>>> import numpy as np
>>> np.set_printoptions(precision=2, suppress=True, linewidth=200)
>>> E = np.loadtxt("x.csv", delimiter=",")
>>> E
array([[-1.,  1.,  0.,  0.],
       [-2., -2.,  0.,  0.],
       [ 0.,  0.,  9.,  3.],
       [ 0.,  0.,  3.,  8.]])
>>> rng = np.random.default_rng(2124)
>>> lab = rng.permutation(4)
>>> A2 = E[:, lab] * rng.choice([-1, 1], 4)
>>> A2
array([[ 0.,  0., -1.,  1.],
       [ 0.,  0., -2., -2.],
       [ 3.,  9.,  0.,  0.],
       [ 8.,  3.,  0.,  0.]])
>>> U, _, Vt = np.linalg.svd(E.T @ A2)
>>> np.round(U @ Vt, 2) + 0
array([[0., 0., 1., 0.],
       [0., 0., 0., 1.],
       [0., 1., 0., 0.],
       [1., 0., 0., 0.]])
>>> np.round(np.linalg.lstsq(E, A2)[0], 2) + 0
array([[0., 0., 1., 0.],
       [0., 0., 0., 1.],
       [0., 1., 0., 0.],
       [1., 0., 0., 0.]])
>>> f = np.array([0, 1, 0, 3])
>>> A2 = E + np.outer(f, np.eye(4)[0])
>>> np.linalg.matrix_rank(np.linalg.inv(A2) - np.linalg.inv(E), tol=1e-8)
np.int64(1)
>>> lab = rng.permutation(4)
>>> lab
array([0, 1, 3, 2])
>>> A2 = E[lab][:, lab]
>>> np.allclose(A2, E)
False
>>> A2
array([[-1.,  1.,  0.,  0.],
       [-2., -2.,  0.,  0.],
       [ 0.,  0.,  8.,  3.],
       [ 0.,  0.,  3.,  9.]])
>>> np.sort(np.abs(np.linalg.eigvals(A2)))
array([ 2.  ,  2.  ,  5.46, 11.54])
>>> np.diag(A2)
array([-1., -2.,  8.,  9.])
>>> np.sort(np.linalg.eigvals(E).real)
array([-1.5 , -1.5 ,  5.46, 11.54])
>>> (E != 0).astype(int)
array([[1, 1, 0, 0],
       [1, 1, 0, 0],
       [0, 0, 1, 1],
       [0, 0, 1, 1]])
>>> round(float(np.linalg.det(E)), 2)
252.0
>>> (np.linalg.matrix_power((E != 0) + (E.T != 0) + np.eye(4), 4) > 0).astype(int)
array([[1, 1, 0, 0],
       [1, 1, 0, 0],
       [0, 0, 1, 1],
       [0, 0, 1, 1]])
>>> np.flatnonzero(np.linalg.matrix_power((E != 0) + (E.T != 0) + np.eye(4), 4)[1])
array([0, 1])
>>> E @ E
array([[-1., -3.,  0.,  0.],
       [ 6.,  2.,  0.,  0.],
       [ 0.,  0., 90., 51.],
       [ 0.,  0., 51., 73.]])
>>> (E - E.T) / 2
array([[ 0. ,  1.5,  0. ,  0. ],
       [-1.5,  0. ,  0. ,  0. ],
       [ 0. ,  0. ,  0. ,  0. ],
       [ 0. ,  0. ,  0. ,  0. ]])
>>> round(np.linalg.det(E), 2)
np.float64(252.0)
>>> np.trace(E)
np.float64(14.0)
>>> np.linalg.matrix_power(E, 4)
array([[  -17.,    -3.,     0.,     0.],
       [    6.,   -14.,     0.,     0.],
       [    0.,     0., 10701.,  8313.],
       [    0.,     0.,  8313.,  7930.]])
